% python3 -q
>>> import numpy as np
>>> np.set_printoptions(suppress=True, linewidth=140)
>>> tidy = lambda a: np.round(a, 2) + 0
>>> K = np.load("case10.npy")
>>> K
array([[0, 0, 0],
       [0, 0, 0],
       [0, 0, 0],
       [0, 0, 0],
       [0, 0, 0],
       [0, 0, 1],
       [0, 0, 1],
       [0, 0, 0],
       [2, 1, 3],
       [0, 0, 0]])
>>> # row 8 is much longer than the rest
>>> x0 = np.array([5, 0, 6])
>>> np.linalg.norm(K @ x0) <= np.linalg.norm(K, 2) * np.linalg.norm(x0) + 1e-9
np.True_
>>> K @ x0
array([ 0,  0,  0,  0,  0,  6,  6,  0, 28,  0])
>>> K @ np.eye(3)[1]
array([0., 0., 0., 0., 0., 0., 0., 0., 1., 0.])
>>> (K * x0).sum(axis=1)
array([ 0,  0,  0,  0,  0,  6,  6,  0, 28,  0])
>>> print(K @ np.ones(3))
[0. 0. 0. 0. 0. 1. 1. 0. 6. 0.]
>>> print(np.sign((K @ x0).round(6)))
[0 0 0 0 0 1 1 0 1 0]
>>> print(np.einsum("ij,j->i", K, x0))
[ 0  0  0  0  0  6  6  0 28  0]
>>> J = np.array([[1, -2, 4], [1, -1, 1], [1, 0, 0], [1, 1, 1]])
>>> rng = np.random.default_rng(80)
>>> A2 = J + rng.integers(-2, 3, (4, 1)) @ rng.integers(-2, 3, (1, 3))
>>> A2
array([[ 3, -6,  4],
       [ 2, -3,  1],
       [-1,  4,  0],
       [-1,  5,  1]])
>>> tidy(np.linalg.svd(A2 - J, compute_uv=False))
array([8.06, 0.  , 0.  ])
>>> X = np.cumsum(np.array([[-1, -2, 1],
...     [2, 1, 0],
...     [1, 1, 2],
...     [-1, -2, 1],
...     [0, 0, 2],
...     [2, -2, 2],
...     [2, -2, 0],
...     [1, -1, 2],
...     [1, -2, 1],
...     [2, 2, 2],
...     [2, 0, 2],
...     [0, -2, 2],
...     [1, 1, -2],
...     [-1, -1, 0],
...     [-2, -1, -2],
...     [0, 0, 0],
...     [0, -2, -1],
...     [-2, 1, 2],
...     [1, -2, -1],
...     [2, 0, 1],
...     [-2, -2, 1],
...     [-2, 1, 1],
...     [0, -2, -1],
...     [1, 0, -2],
...     [2, -2, 1],
...     [0, 1, -1],
...     [0, 1, 0]]), axis=0)
>>> X
array([[ -1,  -2,   1],
       [  1,  -1,   1],
       [  2,   0,   3],
       [  1,  -2,   4],
       [  1,  -2,   6],
       [  3,  -4,   8],
       [  5,  -6,   8],
       [  6,  -7,  10],
       [  7,  -9,  11],
       [  9,  -7,  13],
       [ 11,  -7,  15],
       [ 11,  -9,  17],
       [ 12,  -8,  15],
       [ 11,  -9,  15],
       [  9, -10,  13],
       [  9, -10,  13],
       [  9, -12,  12],
       [  7, -11,  14],
       [  8, -13,  13],
       [ 10, -13,  14],
       [  8, -15,  15],
       [  6, -14,  16],
       [  6, -16,  15],
       [  7, -16,  13],
       [  9, -18,  14],
       [  9, -17,  13],
       [  9, -16,  13]])
>>> Xc = X - X.mean(axis=0)
>>> vecs = np.linalg.svd(Xc)[2][:1]
>>> A2 = Xc - Xc @ vecs.T @ vecs
>>> tidy(np.linalg.norm(A2) / np.linalg.norm(Xc))
np.float64(0.39)
>>> print(tidy(A2.std(axis=0)))
[1.76 2.01 1.39]
